% ipython --no-banner

In [1]: import numpy as np

In [2]: np.set_printoptions(precision=2, suppress=True, linewidth=140, sign=" ")

In [3]: X = np.load("x.npy")

In [4]: X
Out[4]: 
array([[ 1,  0, -2,  2],
       [ 0,  1, -1, -1],
       [ 0,  1, -1, -1]])

In [5]: np.unique(X.round(6), axis=0).shape
Out[5]: (2, 4)

In [6]: np.abs(np.diag(np.linalg.qr(X)[1])) > 1e-9
Out[6]: array([ True,  True, False])

In [7]: np.linalg.lstsq(X[:-1].T, X[-1])[2]
Out[7]: np.int32(2)

In [8]: np.allclose(X[:-1].T @ np.linalg.lstsq(X[:-1].T, X[-1])[0], X[-1])
Out[8]: True

In [9]: r = np.linalg.matrix_rank(X)

In [10]: r
Out[10]: np.int64(2)

In [11]: ns = np.linalg.svd(X)[2][r:].T

In [12]: np.allclose(X @ ns, 0)
Out[12]: True

In [13]: ns.shape
Out[13]: (4, 2)

In [14]: np.round(ns @ ns.T, 2) + 0
Out[14]: 
array([[ 0.89,  0.  ,  0.22, -0.22],
       [ 0.  ,  0.67,  0.33,  0.33],
       [ 0.22,  0.33,  0.22,  0.11],
       [-0.22,  0.33,  0.11,  0.22]])

In [15]: [int(np.linalg.matrix_rank(X[:, :j + 1])) for j in range(4)]
Out[15]: [1, 2, 2, 2]

In [16]: np.round(X @ ns, 2) + 0
Out[16]: 
array([[ 0.,  0.],
       [ 0.,  0.],
       [ 0.,  0.]])

In [17]: np.linalg.matrix_rank(X.T @ X), np.linalg.matrix_rank(X @ X.T)
Out[17]: (np.int64(2), np.int64(2))

In [18]: U, sig, Vt = np.linalg.svd(X)

In [19]: V = Vt[:(sig > 1e-8).sum()]

In [20]: rng = np.random.default_rng(303)

In [21]: x = X[0] + -2 * X[1] + rng.integers(2) * np.eye(4)[2]

In [22]: x
Out[22]: array([ 1., -2.,  0.,  4.])

In [23]: V.T @ V
Out[23]: 
array([[ 0.11,  0.  , -0.22,  0.22],
       [ 0.  ,  0.33, -0.33, -0.33],
       [-0.22, -0.33,  0.78, -0.11],
       [ 0.22, -0.33, -0.11,  0.78]])

In [24]: np.linalg.matrix_rank(np.vstack([X, x]))
Out[24]: np.int64(2)

In [25]: np.allclose(V.T @ V @ x, x)
Out[25]: True

In [26]: np.linalg.matrix_rank(X, rtol=0.1)
Out[26]: np.int64(2)

In [27]: [round(float(x), 2) for x in np.linalg.svd(X, compute_uv=False)[:3]]
Out[27]: [3.0, 2.45, 0.0]

In [28]: np.linalg.cond(X) > 100
Out[28]: np.True_

In [29]: arr = np.loadtxt("m.csv", delimiter=",")

In [30]: arr
Out[30]: 
array([[ 0., -2.],
       [ 0.,  0.]])

In [31]: r = np.linalg.matrix_rank(arr)

In [32]: r
Out[32]: np.int64(1)

In [33]: ns = np.linalg.svd(arr)[2][r:].T

In [34]: arr @ ns
Out[34]: 
array([[ 0.],
       [ 0.]])

In [35]: ns.shape
Out[35]: (2, 1)

In [36]: [int(np.linalg.matrix_rank(arr[:, :j + 1])) for j in range(2)]
Out[36]: [0, 1]

In [37]: np.allclose(arr @ ns, 0)
Out[37]: True

In [38]: [int(np.linalg.matrix_rank(arr[:i])) for i in range(1, len(arr) + 1)]
Out[38]: [1, 1]

In [39]: [int(np.linalg.matrix_rank(np.delete(arr, i, axis=0))) for i in range(2)]
Out[39]: [0, 1]

In [40]: ns @ ns.T
Out[40]: 
array([[ 1.,  0.],
       [ 0.,  0.]])

In [41]: def softmax(z):
    ...:     e = np.exp(z - z.max(axis=-1, keepdims=True))
    ...:     return e / e.sum(axis=-1, keepdims=True)
    ...: 

In [42]: softmax(X[1])
Out[42]: array([ 0.22,  0.61,  0.08,  0.08])

In [43]: softmax(X[1] + -1)
Out[43]: array([ 0.22,  0.61,  0.08,  0.08])

In [44]: S = X @ X.T / np.sqrt(4)

In [45]: softmax(S + np.triu(np.full(S.shape, -np.inf), 1))
Out[45]: 
array([[ 1.  ,  0.  ,  0.  ],
       [ 0.18,  0.82,  0.  ],
       [ 0.1 ,  0.45,  0.45]])

In [46]: softmax(S)[1] @ X
Out[46]: array([ 0.1,  0.9, -1.1, -0.7])
